>>> import numpy as np
>>> np.set_printoptions(suppress=True, linewidth=140)
>>> mat = np.array([[0.0, 0.0, 0.0, 0.0, 0.0, -3.0, -1.0, -3.0],
...     [0.0, 0.0, 0.0, 0.0, 0.0, 1.0, 2.0, 0.0],
...     [0.0, 0.0, 0.0, 0.0, 0.0, -1.0, -1.0, 3.0],
...     [0.0, 0.0, 0.0, 0.0, 0.0, -3.0, -3.0, 0.0],
...     [0.0, 0.0, 0.0, 0.0, 0.0, -3.0, 1.0, -1.0],
...     [-3.0, 1.0, -1.0, -3.0, -3.0, 0.0, 0.0, 0.0],
...     [-1.0, 2.0, -1.0, -3.0, 1.0, 0.0, 0.0, 0.0],
...     [-3.0, 0.0, 3.0, 0.0, -1.0, 0.0, 0.0, 0.0]])
>>> np.allclose(mat[:-1].T @ np.linalg.lstsq(mat[:-1].T, mat[-1])[0], mat[-1])
False
>>> np.linalg.lstsq(mat[:-1].T, mat[-1])[2]
np.int32(5)
>>> rng = np.random.default_rng(228)
>>> lab = rng.permutation(8)
>>> print(lab)
[0 1 2 3 4 7 5 6]
>>> B = mat[lab][:, lab]
>>> round(np.linalg.det(B), 3), round(float(np.linalg.det(mat[lab])), 3)
(np.float64(0.0), 0.0)
>>> print(np.trace(B))
0.0
>>> np.diag(B)
array([0., 0., 0., 0., 0., 0., 0., 0.])
>>> A = np.load("out0.npy")
>>> A
array([[0, 0, 1],
       [0, 0, 1],
       [1, 1, 0]])
>>> B = np.array([[1, 1], [0, -3]])
>>> Z = np.kron(B, A)
>>> print(np.linalg.matrix_rank(Z))
4
>>> Z.shape
(6, 6)
>>> Z
array([[ 0,  0,  1,  0,  0,  1],
       [ 0,  0,  1,  0,  0,  1],
       [ 1,  1,  0,  1,  1,  0],
       [ 0,  0,  0,  0,  0, -3],
       [ 0,  0,  0,  0,  0, -3],
       [ 0,  0,  0, -3, -3,  0]])
>>> J = np.array([[1, 0, 0, 1, 1, 0],
...     [0, 1, 0, 0, 1, 1],
...     [1, 0, 1, 0, 0, 1],
...     [1, 1, 0, 1, 0, 0],
...     [0, 1, 1, 0, 1, 0],
...     [0, 0, 1, 1, 0, 1]])
>>> U, sigma, Vt = np.linalg.svd(A)
>>> np.argmax(sigma[:-1] / (sigma[1:] + 1e-6)) + 1
np.int64(2)
>>> sigma.round(3)
array([ 1.414,  1.414, -0.   ])
>>> B = U[:, :2] @ np.diag(sigma[:2]) @ Vt[:2]
>>> print(np.linalg.matrix_rank(B))
2
>>> round(np.linalg.norm(A - B) / np.linalg.norm(A), 3)
np.float64(0.0)
>>> round(float(np.linalg.norm(A - B, 2)), 3), sigma[2]
(0.0, np.float64(-0.0))
>>> np.allclose(J @ J.T, J.T @ J)
True
>>> print(np.round(np.sort(np.abs(np.fft.fft(J[0]))), 3), np.round(np.sort(np.linalg.svd(J, compute_uv=False)), 3))
[1.    1.    1.    1.732 1.732 3.   ] [1.    1.    1.    1.732 1.732 3.   ]
>>> J @ np.ones(6)
array([3., 3., 3., 3., 3., 3.])
>>> Q, R = np.linalg.qr(J)
>>> print(np.round(Q @ R, 3) + 0)
[[1. 0. 0. 1. 1. 0.]
 [0. 1. 0. 0. 1. 1.]
 [1. 0. 1. 0. 0. 1.]
 [1. 1. 0. 1. 0. 0.]
 [0. 1. 1. 0. 1. 0.]
 [0. 0. 1. 1. 0. 1.]]
>>> np.round(np.trace(Q @ Q.T), 3)
np.float64(6.0)
>>> np.round(np.abs(np.diag(R)), 3)
array([1.732, 1.633, 1.581, 1.265, 1.262, 1.26 ])
>>> round(abs(R[0, 0]), 3), np.round(np.linalg.norm(J[:, 0]), 3)
(np.float64(1.732), np.float64(1.732))
>>> T = np.stack([J, 2 * J, J[::-1]])
>>> T.sum(axis=0)
array([[3, 0, 1, 4, 3, 1],
       [0, 4, 1, 0, 4, 3],
       [4, 1, 3, 1, 0, 3],
       [4, 3, 1, 3, 0, 1],
       [0, 4, 3, 0, 4, 1],
       [1, 0, 3, 4, 1, 3]])
>>> np.round(np.linalg.norm(T, axis=(1, 2)), 3)
array([4.243, 8.485, 4.243])
>>> lab = rng.permutation(6)
>>> lab
array([2, 0, 3, 5, 4, 1])
>>> B = J[lab][:, lab]
>>> np.diag(B)
array([1, 1, 1, 1, 1, 1])
>>> np.allclose(B, J)
False
>>> round(float(np.linalg.det(B)), 3), round(np.linalg.det(J[lab]), 3)
(9.0, np.float64(9.0))
>>> print(B)
[[1 1 0 1 0 0]
 [0 1 1 0 1 0]
 [0 1 1 0 0 1]
 [1 0 1 1 0 0]
 [1 0 0 0 1 1]
 [0 0 0 1 1 1]]
>>> np.trace(B)
np.int64(6)
>>> W0 = np.triu(rng.random((6, 6)) < 0.4, 1).astype(int)
>>> W0 = W0 + W0.T
>>> W0
array([[0, 0, 1, 0, 0, 1],
       [0, 0, 1, 1, 0, 0],
       [1, 1, 0, 1, 0, 0],
       [0, 1, 1, 0, 0, 1],
       [0, 0, 0, 0, 0, 1],
       [1, 0, 0, 1, 1, 0]])
>>> round(float(np.linalg.norm(W0)), 3)
3.742
>>> W0.shape
(6, 6)
>>> W0.sum(axis=0)
array([2, 2, 3, 3, 1, 3])
>>> np.unravel_index(np.abs(W0).argmax(), W0.shape)
(np.int64(0), np.int64(2))
>>> W0.sum(axis=1)
array([2, 2, 3, 3, 1, 3])
>>> np.count_nonzero(W0)
np.int64(14)
>>> W0 - W0[0]
array([[ 0,  0,  0,  0,  0,  0],
       [ 0,  0,  0,  1,  0, -1],
       [ 1,  1, -1,  1,  0, -1],
       [ 0,  1,  0,  0,  0,  0],
       [ 0,  0, -1,  0,  0,  0],
       [ 1,  0, -1,  1,  1, -1]])
>>> np.linalg.matrix_rank(W0)
np.int64(6)
>>> m1 = np.load("arr.npy")
>>> m1
array([[-2.,  7.,  5.,  0.],
       [ 2.,  2., -2., -1.],
       [-8.,  7., 11., -1.],
       [-6., 12.,  6., 11.]])
>>> round(np.linalg.norm(m1, 2), 3)
np.float64(23.345)
>>> round(np.linalg.norm(m1, "nuc"), 3)
np.float64(38.419)
>>> round(np.linalg.norm(m1) ** 2 / np.linalg.norm(m1, 2) ** 2, 3)
np.float64(1.217)
>>> print(m1[1] @ m1[3])
-11.0
>>> print(np.linalg.norm(m1, axis=1).argmax())
3
>>> np.round(np.linalg.norm(m1[1], 1), 3), np.round(np.linalg.norm(m1[1], np.inf), 3)
(np.float64(7.0), np.float64(2.0))
>>> B = np.array([[-5, 3, -1], [-3, 3, -1], [-2, -4, -3], [2, 4, -4]])
>>> m1 @ B
array([[-21.,  -5., -20.],
       [-14.,  16.,   6.],
       [ -5., -51., -28.],
       [  4.,  38., -68.]])
>>> np.einsum("ik,kj->ij", m1, B)
array([[-21.,  -5., -20.],
       [-14.,  16.,   6.],
       [ -5., -51., -28.],
       [  4.,  38., -68.]])
>>> B.T @ m1.T
array([[-21., -14.,  -5.,   4.],
       [ -5.,  16., -51.,  38.],
       [-20.,   6., -28., -68.]])
>>> np.linalg.matrix_rank(np.vstack([m1, B.T]))
np.int64(4)
>>> np.vstack([m1, B.T]).shape
(7, 4)
>>> np.einsum("ik,kj->ji", m1, B)
array([[-21., -14.,  -5.,   4.],
       [ -5.,  16., -51.,  38.],
       [-20.,   6., -28., -68.]])
>>> vals, V = np.linalg.eig(m1)
>>> np.round(np.sort(np.linalg.eigvals(np.linalg.inv(m1))), 3)
array([0.125, 0.167, 0.2  , 0.333])
>>> np.round(np.prod(vals), 3)
np.float64(720.0)
>>> round(np.linalg.det(m1), 3)
np.float64(720.0)
>>> print(m1 @ m1)
[[-22.  35.  31. -12.]
 [ 22.  -8. -22. -11.]
 [-52.  23.  61. -29.]
 [-78. 156.  78. 103.]]
>>> m1.inv()
Traceback (most recent call last):
  File "<python-input-77>", line 1, in <module>
    m1.inv()
    ^^^^^^
AttributeError: 'numpy.ndarray' object has no attribute 'inv'
>>> np.allclose(m1 @ m1.T, m1.T @ m1)
False
>>> (m1 - m1.T) / 2
array([[ 0. ,  2.5,  6.5,  3. ],
       [-2.5,  0. , -4.5, -6.5],
       [-6.5,  4.5,  0. , -3.5],
       [-3. ,  6.5,  3.5,  0. ]])
>>> m1.reshape(-1, 2)
array([[-2.,  7.],
       [ 5.,  0.],
       [ 2.,  2.],
       [-2., -1.],
       [-8.,  7.],
       [11., -1.],
       [-6., 12.],
       [ 6., 11.]])
>>> T = m1.reshape(4, 2, -1)
>>> print(np.swapaxes(T, 1, 2)[3])
[[-6.  6.]
 [12. 11.]]
>>> print(np.einsum("ihd,ihd->ih", T, T))
[[ 53.  25.]
 [  8.   5.]
 [113. 122.]
 [180. 157.]]
>>> np.einsum("ihd,jhd->hij", T, T).shape
(2, 4, 4)
>>> K = np.load("case1.npy")
>>> K
array([[0, 0, 0, 1, 1],
       [0, 0, 0, 0, 1],
       [0, 0, 0, 1, 0],
       [1, 0, 1, 0, 0],
       [1, 1, 0, 0, 0]])
>>> lab = rng.permutation(5)
>>> lab
array([2, 3, 4, 0, 1])
>>> B = K[lab][:, lab]
>>> np.trace(B)
np.int64(0)
>>> B
array([[0, 1, 0, 0, 0],
       [1, 0, 0, 1, 0],
       [0, 0, 0, 1, 1],
       [0, 1, 1, 0, 0],
       [0, 0, 1, 0, 0]])
>>> np.diag(B)
array([0, 0, 0, 0, 0])
>>> K @ K
array([[2, 1, 1, 0, 0],
       [1, 1, 0, 0, 0],
       [1, 0, 1, 0, 0],
       [0, 0, 0, 2, 1],
       [0, 0, 0, 1, 2]])
>>> print(K.sum(axis=0))
[2 1 1 2 2]
>>> np.trace(K @ K @ K) // 6
np.int64(0)
>>> low = np.diag(K.sum(axis=1)) - K
>>> round(np.linalg.det(low[1:, 1:]))
1
>>> low @ np.ones(5)
array([0., 0., 0., 0., 0.])
>>> (np.linalg.eigvalsh(low) < 1e-8).sum()
np.int64(1)
>>> np.round(np.linalg.eigvalsh(low), 3) + 0
array([0.   , 0.382, 1.382, 2.618, 3.618])
>>> print(low)
[[ 2  0  0 -1 -1]
 [ 0  1  0  0 -1]
 [ 0  0  1 -1  0]
 [-1  0 -1  2  0]
 [-1 -1  0  0  2]]
>>> th = np.radians(92)
>>> R = np.eye(3)
>>> R[0, 0] = R[1, 1] = np.cos(th)
>>> R[0, 1], R[1, 0] = -np.sin(th), np.sin(th)
>>> R.round(3)
array([[-0.035, -0.999,  0.   ],
       [ 0.999, -0.035,  0.   ],
       [ 0.   ,  0.   ,  1.   ]])
>>> B = A @ R.T
>>> np.allclose(A @ A.T, B @ B.T)
True
>>> print(np.allclose(np.linalg.norm(A, axis=1), np.linalg.norm(B, axis=1)))
True
>>> X = np.eye(6, dtype=int)[rng.permutation(6)] * np.array([0, -4, -2, 3, 3, 5])
>>> X
array([[ 0,  0,  0,  3,  0,  0],
       [ 0,  0,  0,  0,  0,  0],
       [ 0, -4,  0,  0,  0,  0],
       [ 0,  0,  0,  0,  3,  0],
       [ 0,  0,  0,  0,  0,  5],
       [ 0,  0, -2,  0,  0,  0]])
>>> U, sigma, Vt = np.linalg.svd(X)
>>> V = Vt[:(sigma > 1e-8).sum()]
>>> x = X[1] + 4 * X[4] + rng.integers(2) * np.eye(6)[4]
>>> print(x)
[ 0.  0.  0.  0.  1. 20.]
>>> V.T @ V
array([[0., 0., 0., 0., 0., 0.],
       [0., 1., 0., 0., 0., 0.],
       [0., 0., 1., 0., 0., 0.],
       [0., 0., 0., 1., 0., 0.],
       [0., 0., 0., 0., 1., 0.],
       [0., 0., 0., 0., 0., 1.]])
>>> data = np.array([[0, 3, 0, 0], [2, 1, 0, 0], [0, 0, 0, 3], [0, 0, 2, 1]])
>>> vals, V = np.linalg.eig(data)
>>> data @ V[:, 0] - vals[0] * V[:, 0]
array([0., 0., 0., 0.])
>>> np.round(np.sort(np.linalg.eigvals(data.T)), 3)
array([-2., -2.,  3.,  3.])
>>> vals
array([-2.,  3., -2.,  3.])
>>> np.prod(vals)
np.float64(36.0)
>>> np.round(np.sort(np.linalg.eigvals(data @ data)), 3)
array([4., 4., 9., 9.])
